$ python -q
>>> import numpy as np
>>> np.set_printoptions(precision=1, suppress=True, linewidth=100)
>>> W0 = np.abs(np.array([[1, 0, 0], [0, 0, 0], [0, 1, 3]])) + np.eye(3)
>>> W0 = W0 / W0.sum(axis=1, keepdims=True)
>>> W0
array([[1. , 0. , 0. ],
       [0. , 1. , 0. ],
       [0. , 0.2, 0.8]])
>>> # splits into 2 blocks
>>> r0 = np.array([3, 0])
>>> np.cross(W0[2, :3], W0[1, :3])
array([-0.8,  0. ,  0. ])
>>> np.correlate(W0[2], W0[1], "full")
array([0. , 0. , 0.2, 0.8, 0. ])
>>> np.polyval(r0, W0[2])
array([0. , 0.6, 2.4])
>>> np.convolve(W0[2], r0)
array([0. , 0.6, 2.4, 0. ])
>>> K = np.array([[0.3, -0.4, -0.3],
...     [-0.1, 0.3, 0.1],
...     [-0.3, 0.6, 0.0],
...     [1.2, -1.3, -1.3],
...     [0.8, -0.7, -1.0],
...     [0.7, -0.4, -0.9]])
>>> Uu, sv, VT = np.linalg.svd(K, full_matrices=False)
>>> Uu.shape, sv.shape, VT.shape
((6, 3), (3,), (3, 3))
>>> np.cumsum(sv ** 2) / np.sum(sv ** 2)
array([1., 1., 1.])
>>> np.round(np.sqrt((sv ** 2).sum()), 1), np.round(np.linalg.norm(K), 1)
(np.float64(3.1), np.float64(3.1))
>>> (sv > 1e-8).sum()
np.int64(3)
>>> np.round(VT @ VT.T, 1) + 0
array([[1., 0., 0.],
       [0., 1., 0.],
       [0., 0., 1.]])
>>> np.round(sv / sv[0], 1) + 0
array([1. , 0.2, 0. ])
>>> np.round(Uu.T @ K @ VT.T, 1) + 0
array([[3. , 0. , 0. ],
       [0. , 0.6, 0. ],
       [0. , 0. , 0.1]])
>>> np.abs(VT[0])
array([0.6, 0.6, 0.6])
>>> round(np.linalg.det(W0), 1)
np.float64(0.8)
>>> (np.linalg.matrix_power((W0 != 0) + (W0.T != 0) + np.eye(3), 3) > 0).astype(int)
array([[1, 0, 0],
       [0, 1, 1],
       [0, 1, 1]])
>>> np.flatnonzero(np.linalg.matrix_power((W0 != 0) + (W0.T != 0) + np.eye(3), 3)[1])
array([1, 2])
>>> W0 @ W0
array([[1. , 0. , 0. ],
       [0. , 1. , 0. ],
       [0. , 0.4, 0.6]])
>>> (W0 != 0).astype(int)
array([[1, 0, 0],
       [0, 1, 0],
       [0, 1, 1]])
>>> Y = np.c_[K[:, :2] @ np.array([[4, -7], [-9, 2]]), np.array([2, 2, 2, 2, 1, 1])]
>>> Y
array([[  4.8,  -2.9,   2. ],
       [ -3.1,   1.3,   2. ],
       [ -6.6,   3.3,   2. ],
       [ 16.5, -11. ,   2. ],
       [  9.5,  -7. ,   1. ],
       [  6.4,  -5.7,   1. ]])
>>> np.linalg.matrix_rank(Y)
np.int64(3)
>>> np.round(np.linalg.lstsq(K, Y[:, 0])[0], 1) + 0
array([ 4., -9.,  0.])
>>> proj = K @ np.linalg.solve(K.T @ K, K.T)
>>> np.round((np.eye(6) - proj) @ K, 1) + 0
array([[0., 0., 0.],
       [0., 0., 0.],
       [0., 0., 0.],
       [0., 0., 0.],
       [0., 0., 0.],
       [0., 0., 0.]])
>>> x0 = np.array([2, 2, 1])
>>> rhs = K @ x0
>>> np.linalg.solve(K.T @ K, K.T @ rhs)
array([2., 2., 1.])
>>> np.round(np.linalg.pinv(K) @ K, 1) + 0
array([[1., 0., 0.],
       [0., 1., 0.],
       [0., 0., 1.]])
>>> rhs
array([-0.5,  0.5,  0.6, -1.5, -0.8, -0.3])
>>> rng = np.random.default_rng(41)
>>> rhs = rhs + 0.3 * rng.normal(size=6)
>>> rhs.round(1) + 0
array([-0.9,  0.6,  0.6, -1.3, -1.2,  0. ])
>>> coef, *_ = np.linalg.lstsq(K, rhs)
>>> coef.round()
array([5., 3., 2.])
>>> coef
array([4.7, 3.2, 2.3])
>>> F = np.loadtxt("w.csv", delimiter=",")
>>> F
array([[3., 0., 0.],
       [0., 0., 0.],
       [0., 0., 1.]])
>>> Uu, sv, VT = np.linalg.svd(F)
>>> evecs = VT[:(sv > 1e-8).sum()]
>>> x0 = F[2] + -3 * F[1] + rng.integers(2) * np.eye(3)[2]
>>> x0
array([0., 0., 2.])
>>> np.diag(evecs.T @ evecs)
array([1., 0., 1.])
>>> np.linalg.matrix_rank(np.vstack([F, x0]))
np.int64(2)
>>> (F != 0).astype(int)
array([[1, 0, 0],
       [0, 0, 0],
       [0, 0, 1]])
>>> np.flatnonzero(np.linalg.matrix_power((F != 0) + (F.T != 0) + np.eye(3), 3)[2])
array([2])
>>> r = np.linalg.matrix_rank(F)
>>> r
np.int64(2)
>>> ns = np.linalg.svd(F)[2][r:].T
>>> F @ ns
array([[0.],
       [0.],
       [0.]])
>>> [int(np.linalg.matrix_rank(F[:i])) for i in range(1, len(F) + 1)]
[1, 1, 2]
>>> ns.shape
(3, 1)
>>> ns @ ns.T
array([[0., 0., 0.],
       [0., 1., 0.],
       [0., 0., 0.]])
>>> M = np.load("layer17.npy")
>>> M
array([[-1.9,  2.1,  0.5],
       [-2.1,  1.5,  0.4],
       [-1.8,  1.6,  1.2],
       [-1.5,  1.7,  0.7],
       [-2.3,  2.5,  1.1],
       [ 0.9,  1. ,  1.2],
       [ 1.5,  1.3,  1. ],
       [ 1. ,  1.3,  1. ],
       [ 0.9,  1.2,  0.3],
       [ 1.3,  1. ,  0.8],
       [ 4.2,  4.2,  0.5],
       [ 3.9,  4.1,  0.5],
       [ 3.7,  4.1,  1.5],
       [ 3.9,  3.8,  0.8],
       [ 3.6,  4.1,  1.1]])
>>> x0 = np.array([-3, -1, 1])
>>> rhs = M @ x0
>>> rhs
array([  4.1,   5.2,   5. ,   3.5,   5.5,  -2.5,  -4.8,  -3.3,  -3.6,  -4.1, -16.3, -15.3, -13.7,
       -14.7, -13.8])
>>> np.linalg.solve(M.T @ M, M.T @ rhs)
array([-3., -1.,  1.])
>>> try:
...     np.linalg.solve(M, rhs)
... except np.linalg.LinAlgError as e:
...     print(e)
... 
Last 2 dimensions of the array must be square
>>> np.linalg.lstsq(M, rhs)[0]
array([-3., -1.,  1.])
>>> rhs = rhs + 0.3 * rng.normal(size=15)
>>> rhs
array([  3.7,   4.8,   4.6,   3.3,   5.9,  -2.2,  -5. ,  -3.5,  -3. ,  -3.8, -16.5, -15.3, -13.8,
       -14.7, -13.5])
>>> coef, *_ = np.linalg.lstsq(M, rhs)
>>> [round(float(np.linalg.norm(np.linalg.solve(M.T @ M + lam * np.eye(3), M.T @ rhs))), 2) for lam in (0, 1, 10, 100)]
[3.32, 3.2, 2.82, 1.7]
>>> np.round(np.linalg.norm(rhs - M @ coef), 1)
np.float64(1.1)
>>> np.round(M.T @ (rhs - M @ coef), 1) + 0
array([0., 0., 0.])
>>> coef
array([-2.9, -1.1,  1.1])
>>> G = np.cov(M, rowvar=False)
>>> G.round(1) + 0
array([[6. , 2.2, 0.1],
       [2.2, 1.7, 0. ],
       [0.1, 0. , 0.1]])
>>> np.round(np.polyfit(M[:, 0], M[:, 2], 1), 1) + 0
array([0. , 0.8])
>>> M.std(axis=0)
array([2.4, 1.3, 0.3])
>>> Y = np.linalg.inv(G)
>>> np.round(G @ Y, 1) + 0
array([[1., 0., 0.],
       [0., 1., 0.],
       [0., 0., 1.]])
>>> round(float(np.linalg.slogdet(G)[0]), 1)
1.0
>>> Y.round(1) + 0
array([[ 0.3, -0.4, -0.1],
       [-0.4,  1.1,  0. ],
       [-0.1,  0. ,  8.1]])
>>> np.allclose(Y, G.T)
False
>>> mat = np.load("mat.npy")
>>> mat.round(1) + 0
array([[-0.1, -0.2, -0.7,  0.5, -0.4],
       [-0.6, -0.7,  0.1,  0.1,  0.3],
       [-0.2,  0.3, -0.6, -0.3,  0.6],
       [-0.5,  0.1,  0. , -0.6, -0.6],
       [-0.6,  0.6,  0.3,  0.5,  0. ]])
>>> # orthonormal columns
>>> r0, v = mat[1], mat[3]
>>> round(float(r0 @ v), 1)
0.0
>>> pr = (r0 @ v) / (r0 @ r0) * r0
>>> np.linalg.matrix_rank(np.outer(r0, v))
np.int64(1)
>>> G = mat.T @ mat
>>> np.linalg.svd(mat, compute_uv=False) ** 2
array([1., 1., 1., 1., 1.])
>>> G.round(1) + 0
array([[1., 0., 0., 0., 0.],
       [0., 1., 0., 0., 0.],
       [0., 0., 1., 0., 0.],
       [0., 0., 0., 1., 0.],
       [0., 0., 0., 0., 1.]])
>>> np.allclose(G, G.T)
True
>>> np.linalg.eigvalsh(G)[::-1]
array([1., 1., 1., 1., 1.])
>>> np.linalg.matrix_rank(G)
np.int64(5)
>>> Y = np.array([[-9, -8, 5], [5, 4, 0]])
>>> Z = np.kron(Y, mat)
>>> round(float(np.linalg.norm(Z, 2)), 1), np.round(np.linalg.norm(Y, 2) * np.linalg.norm(mat, 2), 1)
(14.4, np.float64(14.4))
>>> Z.shape
(10, 15)
>>> x0 = np.array([6, 7, 5, 4, 9])
>>> 5 - np.linalg.matrix_rank(mat - np.eye(5), tol=1e-8)
np.int64(1)
>>> np.sort(np.abs(np.degrees(np.angle(np.linalg.eigvals(mat)))))
array([  0. , 121.1, 121.1, 172.4, 172.4])
>>> np.round(np.linalg.inv(mat), 1) + 0
array([[-0.1, -0.6, -0.2, -0.5, -0.6],
       [-0.2, -0.7,  0.3,  0.1,  0.6],
       [-0.7,  0.1, -0.6,  0. ,  0.3],
       [ 0.5,  0.1, -0.3, -0.6,  0.5],
       [-0.4,  0.3,  0.6, -0.6,  0. ]])
>>> [p for p in range(1, 25) if np.allclose(np.linalg.matrix_power(mat, p), np.eye(5))]
[]
>>> round(np.linalg.det(mat), 1)
np.float64(1.0)
